$ python -q
>>> import numpy as np
>>> import numpy.linalg as la
>>> np.set_printoptions(precision=1, suppress=True, linewidth=140, legacy="1.25")
>>> def rnd(a):
...     return np.round(a, 1) + 0
... 
>>> rng = np.random.default_rng(73296)
>>> X = np.eye(5, dtype=int)[rng.permutation(5)]
>>> print(X)
[[1 0 0 0 0]
 [0 0 0 1 0]
 [0 1 0 0 0]
 [0 0 1 0 0]
 [0 0 0 0 1]]
>>> vec = np.array([2, -2, 2, 3, 0])
>>> print(rnd(la.norm(vec)), rnd(la.norm(X @ vec)))
4.6 4.6
>>> print(rnd(la.det(X)))
1.0
>>> print([p for p in range(1, 25) if np.allclose(la.matrix_power(X, p), np.eye(5))])
[3, 6, 9, 12, 15, 18, 21, 24]
>>> print(rnd(np.abs(la.eigvals(X))))
[1. 1. 1. 1. 1.]
>>> print(X.T @ (X @ vec))
[ 2 -2  2  3  0]
>>> print(rnd(np.sort(np.abs(np.degrees(np.angle(la.eigvals(X)))))))
[  0.   0.   0. 120. 120.]
>>> B = X + rng.integers(-2, 3, (5, 1)) @ rng.integers(-2, 3, (1, 5))
>>> print(B)
[[-1  0  4 -2 -2]
 [ 1  0 -2  2  1]
 [ 2  1 -4  2  2]
 [-2  0  5 -2 -2]
 [-2  0  4 -2 -1]]
>>> print(np.abs(B - X).sum(axis=1))
[10  5 10 10 10]
>>> print(la.matrix_rank(B - X, tol=1e-8))
1
>>> print(B - X)
[[-2  0  4 -2 -2]
 [ 1  0 -2  1  1]
 [ 2  0 -4  2  2]
 [-2  0  4 -2 -2]
 [-2  0  4 -2 -2]]
>>> print(np.kron(np.eye(2, dtype=int), X))
[[1 0 0 0 0 0 0 0 0 0]
 [0 0 0 1 0 0 0 0 0 0]
 [0 1 0 0 0 0 0 0 0 0]
 [0 0 1 0 0 0 0 0 0 0]
 [0 0 0 0 1 0 0 0 0 0]
 [0 0 0 0 0 1 0 0 0 0]
 [0 0 0 0 0 0 0 0 1 0]
 [0 0 0 0 0 0 1 0 0 0]
 [0 0 0 0 0 0 0 1 0 0]
 [0 0 0 0 0 0 0 0 0 1]]
>>> print(rnd(la.eigvals(X).sum().real))
2.0
>>> print(rnd(np.poly(X)))
[ 1. -2.  1. -1.  2. -1.]
>>> print(np.einsum("ij,ji->", X, X))
2
>>> P = np.triu(np.array([[-1, 3, 0, 3, 1],
...     [1, -3, -2, 2, -3],
...     [-2, 2, -1, 2, -2],
...     [-3, -3, 2, -1, 0],
...     [2, -2, 0, 0, 3]]), 1) + np.eye(5)
>>> B = P @ X @ la.inv(P)
>>> print(B)
[[  1.  -3.  -3.  12. -15.]
 [  0.  -2.  -2.   9. -13.]
 [  0.   1.   4. -10.   9.]
 [  0.   0.   1.  -2.   2.]
 [  0.   0.   0.   0.   1.]]
>>> print(la.matrix_rank(B))
5
>>> print(rnd(np.poly(B)))
[ 1. -2.  1. -1.  2. -1.]
